% python3 -q
>>> import numpy as np
>>> import numpy.linalg as la
>>> np.set_printoptions(precision=1, suppress=True, linewidth=160)
>>> data = np.loadtxt("run1.csv", delimiter=",")
>>> print(data)
[[ 0.3 -1.   0. ]
 [ 1.   0.3  0. ]
 [ 0.   0.   1. ]]
>>> rng = np.random.default_rng(940)
>>> idx = rng.permutation(3)
>>> print(idx)
[0 2 1]
>>> B = data[idx][:, idx]
>>> print(round(np.trace(B), 1))
1.6
>>> print(np.sort(np.abs(la.eigvals(B))))
[1. 1. 1.]
>>> proj = np.triu(np.array([[-3, -1, 2], [-2, 2, 2], [0, 3, 2]]), 1) + np.eye(3)
>>> B = proj @ data @ la.inv(proj)
>>> print(round(la.det(B), 1))
1.0
>>> print(np.poly(B))
[ 1.  -1.6  1.6 -1. ]
>>> print(np.sort(la.eigvals(data).real))
[0.3 0.3 1. ]
>>> print(np.round(la.det(data), 1))
1.0
>>> print((la.matrix_power((data != 0) + (data.T != 0) + np.eye(3), 3) > 0).astype(int))
[[1 1 0]
 [1 1 0]
 [0 0 1]]
>>> print(data @ data)
[[-0.8 -0.6  0. ]
 [ 0.6 -0.8  0. ]
 [ 0.   0.   1. ]]
>>> W0 = np.load("dump.npy")
>>> print(W0)
[[0 0 1]
 [0 1 0]
 [1 0 0]]
>>> print(W0.sum(axis=0))
[1 1 1]
>>> print(np.abs(W0).max())
1
>>> print(la.matrix_rank(W0))
3
>>> W0[:, 3]
Traceback (most recent call last):
  File "<python-input-24>", line 1, in <module>
    W0[:, 3]
    ~~^^^^^^
IndexError: index 3 is out of bounds for axis 1 with size 3
>>> B = la.inv(W0)
>>> print(np.round(la.det(W0) * la.det(B), 1))
1.0
>>> print((np.abs(B) > 1e-9).astype(int))
[[0 0 1]
 [0 1 0]
 [1 0 0]]
>>> print(round(la.slogdet(W0)[0], 1))
-1.0
>>> print(la.det(W0) * B)
[[-0. -0. -1.]
 [-0. -1. -0.]
 [-1. -0. -0.]]
>>> print(la.inv(B))
[[0. 0. 1.]
 [0. 1. 0.]
 [1. 0. 0.]]
>>> print(B)
[[0. 0. 1.]
 [0. 1. 0.]
 [1. 0. 0.]]
